% ipython --no-banner

In [1]: import numpy as np

In [2]: np.set_printoptions(precision=1, suppress=True, linewidth=120, legacy="1.25")

In [3]: F = np.load("data.npy")

In [4]: print(F.round(1) + 0)
[[ 0.  -0.1  0.1]
 [-0.1  0.5 -0.5]
 [ 0.1 -0.5  0.5]]

In [5]: B = np.array([[0, 1, 0], [1, 0, 0], [0, 0, 1]])

In [6]: np.round(np.einsum("ij->j", F), 1) + 0
Out[6]: array([ 0. , -0.1,  0.1])

In [7]: np.round(F @ B, 1) + 0
Out[7]: 
array([[-0.1,  0. ,  0.1],
       [ 0.5, -0.1, -0.5],
       [-0.5,  0.1,  0.5]])

In [8]: np.vstack([F, B.T]).shape
Out[8]: (6, 3)

In [9]: np.allclose(F[:-1].T @ np.linalg.lstsq(F[:-1].T, F[-1])[0], F[-1])
Out[9]: True

In [10]: np.unique(F.round(6), axis=0).shape
Out[10]: (3, 3)

In [11]: np.round(F @ np.linalg.pinv(F) @ F, 1) + 0
Out[11]: 
array([[ 0. , -0.1,  0.1],
       [-0.1,  0.5, -0.5],
       [ 0.1, -0.5,  0.5]])

In [12]: hat = np.triu(np.array([[2, 1, 3], [0, 3, 2], [2, 3, 2]]), 1) + np.eye(3)

In [13]: B = hat @ F @ np.linalg.inv(hat)

In [14]: print(hat @ F - F @ hat)
[[ 0.2 -1.   1. ]
 [ 0.2 -0.9  0.2]
 [ 0.  -0.1  0.7]]

In [15]: np.linalg.matrix_rank(B)
Out[15]: 1

In [16]: np.trace(B), np.trace(F)
Out[16]: (1.0, 1.0)

In [17]: B
Out[17]: 
array([[ 0.2, -1.3,  2.8],
       [ 0.1, -0.5,  1.2],
       [ 0.1, -0.6,  1.3]])

In [18]: np.round(np.poly(B), 1) + 0
Out[18]: array([ 1., -1.,  0.,  0.])

In [19]: def softmax(z):
    ...:     e = np.exp(z - z.max(axis=-1, keepdims=True))
    ...:     return e / e.sum(axis=-1, keepdims=True)
    ...: 

In [20]: softmax(B).sum(axis=1)
Out[20]: array([1., 1., 1.])

In [21]: softmax(B[2] + 2)
Out[21]: array([0.2, 0.1, 0.7])

In [22]: scores = B @ B.T / np.sqrt(3)

In [23]: softmax(scores)[2] @ B
Out[23]: array([ 0.2, -1. ,  2.3])

In [24]: np.round(softmax(scores), 1) + 0
Out[24]: 
array([[0.9, 0. , 0. ],
       [0.7, 0.2, 0.2],
       [0.7, 0.2, 0.2]])

In [25]: softmax(scores).round(6).argmax(axis=1)
Out[25]: array([0, 0, 0])

In [26]: E = np.loadtxt("x.csv", delimiter=",")

In [27]: print(E)
[[ 0.  0.  0.  4.  5.  5.]
 [ 0.  0.  0.  0.  5.  4.]
 [ 0.  0.  0.  2.  3.  1.]
 [12. 15. 15.  0.  0.  0.]
 [ 0. 15. 12.  0.  0.  0.]
 [ 6.  9.  3.  0.  0.  0.]]

In [28]: O, R = np.linalg.qr(E)

In [29]: print(O.shape, R.shape)
(6, 6) (6, 6)

In [30]: np.allclose(R.T @ R, E.T @ E)
Out[30]: True

In [31]: round(float(np.trace(O @ O.T)), 1)
Out[31]: 6.0

In [32]: np.abs(np.diag(R))
Out[32]: array([13.4, 15.1,  5.1,  4.5,  5. ,  1.7])

In [33]: np.round(O.T @ O, 1) + 0
Out[33]: 
array([[1., 0., 0., 0., 0., 0.],
       [0., 1., 0., 0., 0., 0.],
       [0., 0., 1., 0., 0., 0.],
       [0., 0., 0., 1., 0., 0.],
       [0., 0., 0., 0., 1., 0.],
       [0., 0., 0., 0., 0., 1.]])

In [34]: O.round(1) + 0
Out[34]: 
array([[ 0. ,  0. ,  0. ,  0.9,  0. , -0.4],
       [ 0. ,  0. ,  0. ,  0. ,  1. , -0.1],
       [ 0. ,  0. ,  0. ,  0.4,  0.1,  0.9],
       [-0.9,  0. , -0.4,  0. ,  0. ,  0. ],
       [ 0. , -1. , -0.1,  0. ,  0. ,  0. ],
       [-0.4, -0.1,  0.9,  0. ,  0. ,  0. ]])

In [35]: R.round(1) + 0
Out[35]: 
array([[-13.4, -17.4, -14.8,   0. ,   0. ,   0. ],
       [  0. , -15.1, -11.6,   0. ,   0. ,   0. ],
       [  0. ,   0. ,  -5.1,   0. ,   0. ,   0. ],
       [  0. ,   0. ,   0. ,   4.5,   5.8,   4.9],
       [  0. ,   0. ,   0. ,   0. ,   5. ,   3.9],
       [  0. ,   0. ,   0. ,   0. ,   0. ,  -1.7]])
